$ python3 -q
>>> import numpy as np
>>> from numpy import linalg as LA
>>> np.set_printoptions(suppress=True, linewidth=160)
>>> feats = np.load("test17.npy")
>>> print(feats)
[[0 0 0 0 0]
 [0 0 0 1 0]
 [0 0 0 0 0]
 [0 1 0 0 0]
 [0 0 0 0 0]]
>>> U, sv, Vh = LA.svd(feats)
>>> vecs = Vh[:(sv > 1e-8).sum()]
>>> rng = np.random.default_rng(60)
>>> x = feats[2] + -2 * feats[4] + rng.integers(2) * np.eye(5)[0]
>>> print(x)
[0. 0. 0. 0. 0.]
>>> print(vecs.T @ vecs)
[[0. 0. 0. 0. 0.]
 [0. 1. 0. 0. 0.]
 [0. 0. 0. 0. 0.]
 [0. 0. 0. 1. 0.]
 [0. 0. 0. 0. 0.]]
>>> print(round(LA.norm(x - vecs.T @ vecs @ x), 2))
0.0
>>> print(np.allclose(vecs.T @ vecs @ x, x))
True
>>> print(np.diag(vecs.T @ vecs))
[0. 1. 0. 1. 0.]
>>> print(LA.matrix_rank(np.vstack([feats, x])))
2
>>> z = rng.permutation(5)
>>> print(z)
[4 0 1 3 2]
>>> other = feats[z][:, z]
>>> print(other)
[[0 0 0 0 0]
 [0 0 0 0 0]
 [0 0 0 1 0]
 [0 0 1 0 0]
 [0 0 0 0 0]]
>>> print(np.allclose(other, feats))
False
>>> print(np.trace(other))
0
>>> print(np.round(np.sort(np.abs(LA.eigvals(other))), 2))
[0. 0. 0. 1. 1.]
>>> print(np.allclose(feats @ feats.T, feats.T @ feats))
True
>>> print(LA.matrix_power(feats, 3))
[[0 0 0 0 0]
 [0 0 0 1 0]
 [0 0 0 0 0]
 [0 1 0 0 0]
 [0 0 0 0 0]]
>>> print(round(np.abs(LA.eigvals(feats)).max(), 2))
1.0
>>> LA.determinant(feats)
Traceback (most recent call last):
  File "<python-input-25>", line 1, in <module>
    LA.determinant(feats)
    ^^^^^^^^^^^^^^
AttributeError: module 'numpy.linalg' has no attribute 'determinant'
>>> print(np.trace(feats))
0
>>> r = LA.matrix_rank(feats)
>>> print(r)
2
>>> ns = LA.svd(feats)[2][r:].T
>>> print(LA.matrix_rank(feats.T @ feats), LA.matrix_rank(feats @ feats.T))
2 2
>>> print(ns.shape)
(5, 3)
>>> print([int(LA.matrix_rank(np.delete(feats, i, axis=0))) for i in range(5)])
[2, 1, 2, 1, 2]
>>> print([int(LA.matrix_rank(feats[:, :j + 1])) for j in range(5)])
[0, 1, 1, 2, 2]
>>> basis = np.array([[-1, 0, 1, 1]])
>>> W0 = rng.normal(size=(10, 1)) @ basis + np.array([-2, 2, 1, -1])
>>> print(W0.round(2))
[[-0.75  2.   -0.25 -2.25]
 [-0.72  2.   -0.28 -2.28]
 [-3.07  2.    2.07  0.07]
 [-3.18  2.    2.18  0.18]
 [-3.74  2.    2.74  0.74]
 [-1.82  2.    0.82 -1.18]
 [-2.95  2.    1.95 -0.05]
 [-2.54  2.    1.54 -0.46]
 [-2.24  2.    1.24 -0.76]
 [-2.81  2.    1.81 -0.19]]
>>> other = W0 / LA.norm(W0, axis=1, keepdims=True)
>>> cov = other @ other.T
>>> print(np.round(LA.norm(other, axis=1), 2))
[1. 1. 1. 1. 1. 1. 1. 1. 1. 1.]
>>> print((cov - 2 * np.eye(10)).round(6).argmax(axis=1))
[1 0 3 2 3 8 2 9 7 6]
>>> print(cov[2].round(2))
[0.43 0.42 1.   1.   0.99 0.87 1.   0.98 0.95 1.  ]
>>> print(np.round(LA.norm(W0, 2) / LA.norm(W0), 2))
0.93
>>> print(np.argsort(-LA.norm(W0, axis=0).round(6), kind="stable")[:3])
[0 1 2]
>>> x = np.array([3, -1, 1, 2])
>>> a = np.maximum(W0 @ x, 0)
>>> print(np.round(np.maximum(W0 @ x, 0) - np.maximum(-W0 @ x, 0), 2))
[-9. -9. -9. -9. -9. -9. -9. -9. -9. -9.]
>>> print(W0.T @ a)
[0. 0. 0. 0.]
>>> print(a)
[0. 0. 0. 0. 0. 0. 0. 0. 0. 0.]
>>> r0, v = W0[8], W0[2]
>>> print(round(float(r0 @ r0), 2))
11.12
>>> p = (r0 @ v) / (r0 @ r0) * r0
>>> print(round(LA.norm(r0 + v) ** 2 + LA.norm(r0 - v) ** 2, 2))
57.75
>>> print(p.round(2))
[-2.69  2.41  1.49 -0.92]
>>> other = np.array([[4, 4], [2, 4], [2, 1]])
>>> arr = np.kron(np.eye(3, dtype=int), other)
>>> print(arr)
[[4 4 0 0 0 0]
 [2 4 0 0 0 0]
 [2 1 0 0 0 0]
 [0 0 4 4 0 0]
 [0 0 2 4 0 0]
 [0 0 2 1 0 0]
 [0 0 0 0 4 4]
 [0 0 0 0 2 4]
 [0 0 0 0 2 1]]
>>> hat = arr @ LA.solve(arr.T @ arr, arr.T)
>>> print(round(float(np.trace(hat)), 2))
6.0
>>> print(np.round(LA.eigvalsh(hat), 2) + 0)
[0. 0. 0. 1. 1. 1. 1. 1. 1.]
>>> print(hat.round(2))
[[ 0.69  0.21  0.41  0.    0.    0.    0.    0.    0.  ]
 [ 0.21  0.86 -0.28  0.    0.    0.    0.    0.    0.  ]
 [ 0.41 -0.28  0.45  0.    0.    0.    0.    0.    0.  ]
 [ 0.    0.    0.    0.69  0.21  0.41  0.    0.    0.  ]
 [ 0.    0.    0.    0.21  0.86 -0.28  0.    0.    0.  ]
 [ 0.    0.    0.    0.41 -0.28  0.45  0.    0.    0.  ]
 [ 0.    0.    0.    0.    0.    0.    0.69  0.21  0.41]
 [ 0.    0.    0.    0.    0.    0.    0.21  0.86 -0.28]
 [ 0.    0.    0.    0.    0.    0.    0.41 -0.28  0.45]]
>>> print(np.round(np.diag(hat), 2))
[0.69 0.86 0.45 0.69 0.86 0.45 0.69 0.86 0.45]
>>> U, sv, Vh = LA.svd(arr, full_matrices=False)
>>> print(np.round(sv / sv[0], 2))
[1.  1.  1.  0.2 0.2 0.2]
>>> print(U.shape, sv.shape, Vh.shape)
(9, 6) (6,) (6, 6)
>>> print(np.round(np.cumsum(sv ** 2) / np.sum(sv ** 2), 2))
[0.32 0.64 0.96 0.98 0.99 1.  ]
>>> print(np.round(U.T @ arr @ Vh.T, 2) + 0)
[[7.41 0.   0.   0.   0.   0.  ]
 [0.   7.41 0.   0.   0.   0.  ]
 [0.   0.   7.41 0.   0.   0.  ]
 [0.   0.   0.   1.45 0.   0.  ]
 [0.   0.   0.   0.   1.45 0.  ]
 [0.   0.   0.   0.   0.   1.45]]
>>> print(np.round(U.T @ U, 2) + 0)
[[1. 0. 0. 0. 0. 0.]
 [0. 1. 0. 0. 0. 0.]
 [0. 0. 1. 0. 0. 0.]
 [0. 0. 0. 1. 0. 0.]
 [0. 0. 0. 0. 1. 0.]
 [0. 0. 0. 0. 0. 1.]]
>>> print(np.round(Vh @ Vh.T, 2) + 0)
[[1. 0. 0. 0. 0. 0.]
 [0. 1. 0. 0. 0. 0.]
 [0. 0. 1. 0. 0. 0.]
 [0. 0. 0. 1. 0. 0.]
 [0. 0. 0. 0. 1. 0.]
 [0. 0. 0. 0. 0. 1.]]
>>> J = np.array([[-1, 0, 0, 0], [0, 0, 0, 0], [0, 0, 0, 0]])
>>> print(J)
[[-1  0  0  0]
 [ 0  0  0  0]
 [ 0  0  0  0]]
>>> print(J @ J.T)
[[1 0 0]
 [0 0 0]
 [0 0 0]]
>>> print(J.T @ J)
[[1 0 0 0]
 [0 0 0 0]
 [0 0 0 0]
 [0 0 0 0]]
>>> print(np.round(LA.svd(J, compute_uv=False), 2))
[1. 0. 0.]
>>> print(LA.cond(J) > 100)
True
>>> print([round(float(x), 2) for x in LA.svd(J, compute_uv=False)[:3]])
[1.0, 0.0, 0.0]
>>> print(LA.matrix_rank(J, rtol=0.1))
1
>>> A = np.load("dump.npy")
>>> print(A.round(2))
[[-1.87 -3.15  3.4 ]
 [ 3.5  -3.36 -1.19]
 [ 3.04  1.94  3.47]]
>>> print(np.round(np.einsum("ij,ji->", A, A), 2))
20.74
>>> print(np.round(np.kron(np.eye(2, dtype=int), A), 2))
[[-1.87 -3.15  3.4  -0.   -0.    0.  ]
 [ 3.5  -3.36 -1.19  0.   -0.   -0.  ]
 [ 3.04  1.94  3.47  0.    0.    0.  ]
 [-0.   -0.    0.   -1.87 -3.15  3.4 ]
 [ 0.   -0.   -0.    3.5  -3.36 -1.19]
 [ 0.    0.    0.    3.04  1.94  3.47]]
>>> print(np.round(np.poly(A), 2))
[   1.      1.76   -8.81 -125.  ]
>>> print(round(LA.det(A[::-1]), 2))
-125.0
>>> print(np.round(LA.eigvals(A).sum().real, 2))
-1.76
>>> print(round(float(LA.det(A.T)), 2))
125.0
>>> U, sv, Vh = LA.svd(A, full_matrices=False)
>>> print(np.round(U.T @ A @ Vh.T, 2) + 0)
[[5. 0. 0.]
 [0. 5. 0.]
 [0. 0. 5.]]
>>> print(np.allclose(U * sv @ Vh, A))
True
>>> print(np.round(np.cumsum(sv ** 2) / np.sum(sv ** 2), 2))
[0.33 0.67 1.  ]
>>> print(np.round(LA.norm(A, axis=0), 2))
[5. 5. 5.]
>>> print(np.round(LA.pinv(A), 2))
[[-0.07  0.14  0.12]
 [-0.13 -0.13  0.08]
 [ 0.14 -0.05  0.14]]
>>> print(np.round(A @ A.T, 2) + 0)
[[25.  0.  0.]
 [ 0. 25.  0.]
 [ 0.  0. 25.]]
>>> other = feats + rng.integers(-2, 3, (5, 2)) @ rng.integers(-2, 3, (2, 5))
>>> print(other)
[[ 2 -4  0 -4  4]
 [-2  3  2  3 -1]
 [-3  4  4  2  0]
 [-1  2  2  0  1]
 [ 1 -1 -2  0 -1]]
>>> print(LA.matrix_rank(other - feats, tol=1e-8))
2
>>> print(np.abs(other - feats).sum(axis=1))
[14 10 13  5  5]
>>> F = np.array([[-12, -4], [-15, -5], [-21, -7], [-3, -1]])
>>> U, sv, Vh = LA.svd(F)
>>> print(np.argmax(sv[:-1] / (sv[1:] + 1e-6)) + 1)
1
>>> other = U[:, :1] @ np.diag(sv[:1]) @ Vh[:1]
>>> print(round(LA.norm(F - other, 2), 2), round(float(sv[1]), 2))
0.0 0.0
>>> print(other.round(2))
[[-12.  -4.]
 [-15.  -5.]
 [-21.  -7.]
 [ -3.  -1.]]
>>> print(LA.matrix_rank(F, rtol=0.05))
1
>>> print(np.allclose(F[:-1].T @ LA.lstsq(F[:-1].T, F[-1])[0], F[-1]))
True
>>> print(np.round(F @ LA.pinv(F) @ F, 2))
[[-12.  -4.]
 [-15.  -5.]
 [-21.  -7.]
 [ -3.  -1.]]
